$ python3 -q
>>> import numpy as np
>>> np.set_printoptions(precision=2, suppress=True, linewidth=100, sign=" ")
>>> X = np.load("test3.npy")
>>> X
array([[ 0,  0,  0,  0,  1],
       [ 0,  0, -2,  0,  0],
       [ 0, -3,  0,  0,  0],
       [ 0,  0,  0, -1,  0],
       [ 2,  0,  0,  0,  0]])
>>> G = X.T @ X
>>> np.diag(G)
array([ 4,  9,  4,  1,  1])
>>> np.linalg.eigvalsh(G)[::-1]
array([ 9.,  4.,  4.,  1.,  1.])
>>> np.linalg.matrix_rank(G)
np.int64(5)
>>> x = np.array([1, 2, -2, -1, 1])
>>> h1 = np.maximum(X @ x, 0)
>>> X * (h1 > 1e-9)[:, None]
array([[ 0,  0,  0,  0,  1],
       [ 0,  0, -2,  0,  0],
       [ 0,  0,  0,  0,  0],
       [ 0,  0,  0, -1,  0],
       [ 2,  0,  0,  0,  0]])
>>> np.maximum(X @ (3 * x), 0)
array([  3,  12,   0,   3,   6])
>>> ang = np.radians(135)
>>> R = np.eye(5)
>>> R[1, 1] = R[0, 0] = np.cos(ang)
>>> R[1, 0], R[0, 1] = -np.sin(ang), np.sin(ang)
>>> R
array([[-0.71,  0.71,  0.  ,  0.  ,  0.  ],
       [-0.71, -0.71,  0.  ,  0.  ,  0.  ],
       [ 0.  ,  0.  ,  1.  ,  0.  ,  0.  ],
       [ 0.  ,  0.  ,  0.  ,  1.  ,  0.  ],
       [ 0.  ,  0.  ,  0.  ,  0.  ,  1.  ]])
>>> out = X @ R.T
>>> round(float(np.linalg.det(R)), 2), np.round(np.trace(R), 2)
(1.0, np.float64(1.59))
>>> np.allclose(X @ X.T, out @ out.T)
True
>>> np.abs(out - X).max(axis=0)
array([ 3.41,  5.12,  0.  ,  0.  ,  0.  ])
>>> np.linalg.svd(X, compute_uv=False), np.linalg.svd(out, compute_uv=False)
(array([ 3.,  2.,  2.,  1.,  1.]), array([ 3.,  2.,  2.,  1.,  1.]))
>>> out
array([[ 0.  ,  0.  ,  0.  ,  0.  ,  1.  ],
       [ 0.  ,  0.  , -2.  ,  0.  ,  0.  ],
       [-2.12,  2.12,  0.  ,  0.  ,  0.  ],
       [ 0.  ,  0.  ,  0.  , -1.  ,  0.  ],
       [-1.41, -1.41,  0.  ,  0.  ,  0.  ]])
>>> E = np.load("mat.npy")
>>> E
array([[ -2,   0, -10,  -5,  -5],
       [  4,  -4,  -4,  -2,   0],
       [ -4,   0,   6,   3,  -1],
       [ -3,   2,  -2,  -1,  -4]])
>>> np.linalg.norm(E, axis=0)
array([  6.71,   4.47,  12.49,   6.24,   6.48])
>>> round(float(np.linalg.norm(E[3] - E[2])), 2)
9.7
>>> np.round(np.linalg.norm(E[3], 1), 2), round(np.linalg.norm(E[3], np.inf), 2)
(np.float64(12.0), np.float64(4.0))
>>> np.linalg.norm(E, axis=1)
array([ 12.41,   7.21,   7.87,   5.83])
>>> np.round(np.linalg.norm(E, 1), 2), round(float(np.linalg.norm(E, np.inf)), 2)
(np.float64(22.0), 22.0)
>>> round(np.linalg.norm(E, 2), 2)
np.float64(14.68)
>>> out = np.array([[5, -4, 1], [0, 1, -1], [-3, -4, -4], [1, 5, 0], [-3, -2, -3]])
>>> np.einsum("ij->j", E)
array([ -5,  -2, -10,  -5, -10])
>>> np.einsum("ij,ij->i", E, E)
array([ 154,   52,   62,   34])
>>> out = np.array([[5, 1, 3], [2, -3, -7]])
>>> C = np.kron(out, E)
>>> C
array([[-10,   0, -50, -25, -25,  -2,   0, -10,  -5,  -5,  -6,   0, -30, -15, -15],
       [ 20, -20, -20, -10,   0,   4,  -4,  -4,  -2,   0,  12, -12, -12,  -6,   0],
       [-20,   0,  30,  15,  -5,  -4,   0,   6,   3,  -1, -12,   0,  18,   9,  -3],
       [-15,  10, -10,  -5, -20,  -3,   2,  -2,  -1,  -4,  -9,   6,  -6,  -3, -12],
       [ -4,   0, -20, -10, -10,   6,   0,  30,  15,  15,  14,   0,  70,  35,  35],
       [  8,  -8,  -8,  -4,   0, -12,  12,  12,   6,   0, -28,  28,  28,  14,   0],
       [ -8,   0,  12,   6,  -2,  12,   0, -18,  -9,   3,  28,   0, -42, -21,   7],
       [ -6,   4,  -4,  -2,  -8,   9,  -6,   6,   3,  12,  21, -14,  14,   7,  28]])
>>> out = C / np.sqrt((C ** 2).mean(axis=1, keepdims=True))
>>> np.linalg.matrix_rank(out) == np.linalg.matrix_rank(C)
np.True_
>>> F = np.loadtxt("dump.csv", delimiter=",")
>>> F
array([[ 1.  ,  0.9 ,  0.81],
       [ 0.9 ,  1.  ,  0.9 ],
       [ 0.81,  0.9 ,  1.  ]])
>>> Lm = np.linalg.cholesky(F)
>>> Lm @ Lm.T
array([[ 1.  ,  0.9 ,  0.81],
       [ 0.9 ,  1.  ,  0.9 ],
       [ 0.81,  0.9 ,  1.  ]])
>>> Lm
array([[ 1.  ,  0.  ,  0.  ],
       [ 0.9 ,  0.44,  0.  ],
       [ 0.81,  0.39,  0.44]])
>>> (Lm + Lm.T) / 2
array([[ 1.  ,  0.45,  0.41],
       [ 0.45,  0.44,  0.2 ],
       [ 0.41,  0.2 ,  0.44]])
>>> round(float(np.linalg.det(Lm)), 2)
0.19
>>> np.allclose(Lm @ Lm.T, Lm.T @ Lm)
False
>>> (Lm - Lm.T) / 2
array([[ 0.  , -0.45, -0.41],
       [ 0.45,  0.  , -0.2 ],
       [ 0.41,  0.2 ,  0.  ]])
>>> np.allclose(Lm, Lm.T)
False
>>> np.sort(np.abs(np.linalg.eigvals(Lm)))
array([ 0.44,  0.44,  1.  ])
>>> U, s, Vt = np.linalg.svd(F)
>>> s
array([ 2.74,  0.19,  0.07])
>>> np.argmax(s[:-1] / (s[1:] + 1e-6)) + 1
np.int64(1)
>>> out = U[:, :1] @ np.diag(s[:1]) @ Vt[:1]
>>> np.round(np.linalg.norm(F - out) / np.linalg.norm(F), 2)
np.float64(0.07)
>>> out
array([[ 0.89,  0.92,  0.89],
       [ 0.92,  0.95,  0.92],
       [ 0.89,  0.92,  0.89]])
>>> np.round(np.abs(F - out).max(), 2)
np.float64(0.11)
>>> np.round(np.linalg.norm(F - out, 2), 2), round(float(s[1]), 2)
(np.float64(0.19), 0.19)
>>> ev, V = np.linalg.eig(F)
>>> np.sort(np.linalg.eigvals(np.linalg.inv(F)))
array([  0.36,   5.26,  14.42])
>>> np.round(np.sort(np.linalg.eigvals(F @ F)), 2) + 0
array([ 0.  ,  0.04,  7.51])
